$ ipython --no-banner

In [1]: import numpy as np

In [2]: np.set_printoptions(precision=2, suppress=True, linewidth=160)

In [3]: arr = np.load("run15.npy")

In [4]: print(arr)
[[-0.03  2.01 -0.03 -2.99  0.03 -3.01 -2.01]
 [-0.02  2.01  0.01 -3.01  0.01 -3.01 -2.01]
 [ 0.    1.97  0.   -3.01  0.   -3.03 -2.03]
 [-0.05  2.01  0.04 -3.01 -0.01 -3.01 -1.98]
 [-0.03  1.97  0.02 -3.    0.   -2.98 -1.98]
 [ 0.02  2.01  0.   -2.98  0.01 -3.01 -2.02]
 [ 0.01  1.99 -0.02 -3.    0.01 -3.02 -1.98]
 [-0.06  2.01 -0.02 -2.99  0.04 -2.98 -2.01]
 [-0.02  2.    0.01 -2.99  0.01 -3.02 -1.99]
 [ 0.03  1.99  0.02 -2.97 -0.02 -2.98 -1.99]
 [-0.03  1.99  0.   -3.    0.01 -3.   -2.  ]
 [-0.01  2.02  0.02 -3.01  0.03 -2.99 -1.98]
 [-1.98  0.98  3.03 -3.04  2.99  2.01  2.99]
 [-1.98  1.01  3.01 -2.95  3.    1.98  3.03]
 [-2.    1.01  2.99 -3.03  3.01  2.02  2.99]
 [-2.01  1.01  3.03 -3.    2.96  2.01  3.01]
 [-2.01  0.97  3.04 -3.01  2.99  1.98  2.97]
 [-2.03  1.01  3.   -3.01  3.02  2.01  3.02]
 [-2.03  1.    2.99 -2.98  2.98  1.99  3.  ]
 [-2.01  1.02  3.04 -2.97  3.    1.97  2.97]
 [-2.01  0.98  3.01 -3.02  3.    1.98  2.97]
 [-1.98  1.02  3.01 -3.01  2.98  2.    2.99]
 [-2.04  1.02  3.02 -3.01  3.    2.    3.01]
 [-1.98  1.01  3.05 -3.04  3.01  1.98  3.  ]]

In [5]: Xc = arr - arr.mean(axis=0)

In [6]: vecs = np.linalg.svd(Xc)[2][:2]

In [7]: M2 = Xc - Xc @ vecs.T @ vecs

In [8]: M2.std(axis=0)
Out[8]: array([0.01, 0.02, 0.01, 0.02, 0.01, 0.01, 0.01])

In [9]: np.linalg.norm(M2, axis=1).round(6).argmax()
Out[9]: np.int64(13)

In [10]: Xc = (arr - arr.mean(axis=0)) / arr.std(axis=0)

In [11]: np.argwhere(np.abs(Xc) > 2)
Out[11]: array([[13,  3]])

In [12]: beta = np.linalg.lstsq(np.delete(Xc, 3, axis=1), Xc[:, 3])[0]

In [13]: round(1 - np.var(Xc[:, 3] - np.delete(Xc, 3, axis=1) @ beta), 2)
Out[13]: np.float64(0.19)

In [14]: basis = arr[[21, 8]].astype(float)

In [15]: for _ in range(3):
    ...:     labels = np.linalg.norm(arr[:, None] - basis, axis=-1).argmin(axis=1)
    ...:     basis = np.array([arr[labels == j].mean(axis=0) for j in range(2)])
    ...: 

In [16]: labels
Out[16]: array([1, 1, 1, 1, 1, 1, 1, 1, 1, 1, 1, 1, 0, 0, 0, 0, 0, 0, 0, 0, 0, 0, 0, 0])

In [17]: np.bincount(labels)
Out[17]: array([12, 12])

In [18]: vec = np.array([1, -1, -3, 2, 2, -1, -2])

In [19]: rhs = arr @ vec

In [20]: beta, lr = np.zeros(7), 1 / np.linalg.norm(arr, 2) ** 2

In [21]: for i in range(15):
    ...:     beta -= lr * arr.T @ (arr @ beta - rhs)
    ...:     if i % 5 == 0: print(i, round(np.linalg.norm(arr @ beta - rhs), 2))
    ...: 
0 2.86
5 0.36
10 0.35

In [22]: beta
Out[22]: array([ 0.9 , -0.55, -1.35,  1.5 , -1.34, -0.73, -1.23])

In [23]: np.round(np.linalg.cond(arr), 2)
Out[23]: np.float64(386.44)
